$ ipython --no-banner

In [1]: import numpy as np

In [2]: np.set_printoptions(suppress=True, linewidth=140)

In [3]: F = np.array([[0, 0, 0], [0, 0, 1], [0, 1, 0]])

In [4]: t3 = np.stack([F, 2 * F, F[::-1]])

In [5]: t3.sum(axis=0)
Out[5]: 
array([[0, 1, 0],
       [0, 0, 4],
       [0, 3, 0]])

In [6]: t3.shape
Out[6]: (3, 3, 3)

In [7]: np.abs(np.diag(np.linalg.qr(F)[1])) > 1e-9
Out[7]: array([False,  True,  True])

In [8]: np.allclose(F[:-1].T @ np.linalg.lstsq(F[:-1].T, F[-1])[0], F[-1])
Out[8]: False

In [9]: np.unique(F.round(6), axis=0).shape
Out[9]: (3, 3)

In [10]: X = np.loadtxt("m.csv", delimiter=",")

In [11]: X
Out[11]: 
array([[ 1.,  1., -1., -1.,  1.,  1., -1., -1.],
       [ 1., -1., -1.,  1.,  1., -1., -1.,  1.],
       [ 1.,  1., -1., -1., -1., -1.,  1.,  1.],
       [ 1.,  1.,  1.,  1., -1., -1., -1., -1.],
       [ 1., -1.,  1., -1.,  1., -1.,  1., -1.]])

In [12]: out = X / np.linalg.norm(X, axis=1, keepdims=True)

In [13]: C2 = out @ out.T

In [14]: (np.abs(C2) > 0.9).astype(int)
Out[14]: 
array([[1, 0, 0, 0, 0],
       [0, 1, 0, 0, 0],
       [0, 0, 1, 0, 0],
       [0, 0, 0, 1, 0],
       [0, 0, 0, 0, 1]])

In [15]: C2.round(2) + 0
Out[15]: 
array([[1., 0., 0., 0., 0.],
       [0., 1., 0., 0., 0.],
       [0., 0., 1., 0., 0.],
       [0., 0., 0., 1., 0.],
       [0., 0., 0., 0., 1.]])

In [16]: (C2 - 2 * np.eye(5)).round(6).argmax(axis=1)
Out[16]: array([1, 0, 0, 0, 0])

In [17]: np.argwhere(np.triu(np.abs(C2) > 0.95, 1))
Out[17]: array([], shape=(0, 2), dtype=int64)

In [18]: np.round(np.linalg.norm(out, axis=1), 2)
Out[18]: array([1., 1., 1., 1., 1.])

In [19]: C2[3].round(2) + 0
Out[19]: array([0., 0., 0., 1., 0.])

In [20]: x = np.array([7, 4, 5, 3, 0, 1, 2, -5])

In [21]: h = np.maximum(X @ x, 0)

In [22]: h
Out[22]: array([ 7.,  0.,  0., 21., 11.])

In [23]: np.flatnonzero(h > 1e-9)
Out[23]: array([0, 3, 4])

In [24]: out = np.array([[5, 0, -2],
    ...:     [1, 2, -2],
    ...:     [-2, 5, -5],
    ...:     [0, -1, -3],
    ...:     [-3, 1, -1],
    ...:     [-4, -3, -2],
    ...:     [-1, 4, -5],
    ...:     [2, 4, -3]])

In [25]: np.linalg.matrix_rank(np.vstack([X, out.T]))
Out[25]: np.int64(8)

In [26]: np.vstack([X, out.T]).shape
Out[26]: (8, 8)

In [27]: np.linalg.matrix_rank(X @ out)
Out[27]: np.int64(3)

In [28]: th = np.radians(45)

In [29]: r_ = np.eye(8)

In [30]: r_[5, 5] = r_[2, 2] = np.cos(th)

In [31]: r_[5, 2], r_[2, 5] = -np.sin(th), np.sin(th)

In [32]: r_.round(2)
Out[32]: 
array([[ 1.  ,  0.  ,  0.  ,  0.  ,  0.  ,  0.  ,  0.  ,  0.  ],
       [ 0.  ,  1.  ,  0.  ,  0.  ,  0.  ,  0.  ,  0.  ,  0.  ],
       [ 0.  ,  0.  ,  0.71,  0.  ,  0.  ,  0.71,  0.  ,  0.  ],
       [ 0.  ,  0.  ,  0.  ,  1.  ,  0.  ,  0.  ,  0.  ,  0.  ],
       [ 0.  ,  0.  ,  0.  ,  0.  ,  1.  ,  0.  ,  0.  ,  0.  ],
       [ 0.  ,  0.  , -0.71,  0.  ,  0.  ,  0.71,  0.  ,  0.  ],
       [ 0.  ,  0.  ,  0.  ,  0.  ,  0.  ,  0.  ,  1.  ,  0.  ],
       [ 0.  ,  0.  ,  0.  ,  0.  ,  0.  ,  0.  ,  0.  ,  1.  ]])

In [33]: out = X @ r_.T

In [34]: np.allclose(np.linalg.norm(X, axis=1), np.linalg.norm(out, axis=1))
Out[34]: True

In [35]: np.round(np.linalg.svd(X, compute_uv=False), 2), np.round(np.linalg.svd(out, compute_uv=False), 2)
Out[35]: (array([2.83, 2.83, 2.83, 2.83, 2.83]), array([2.83, 2.83, 2.83, 2.83, 2.83]))

In [36]: np.allclose(X @ X.T, out @ out.T)
Out[36]: True
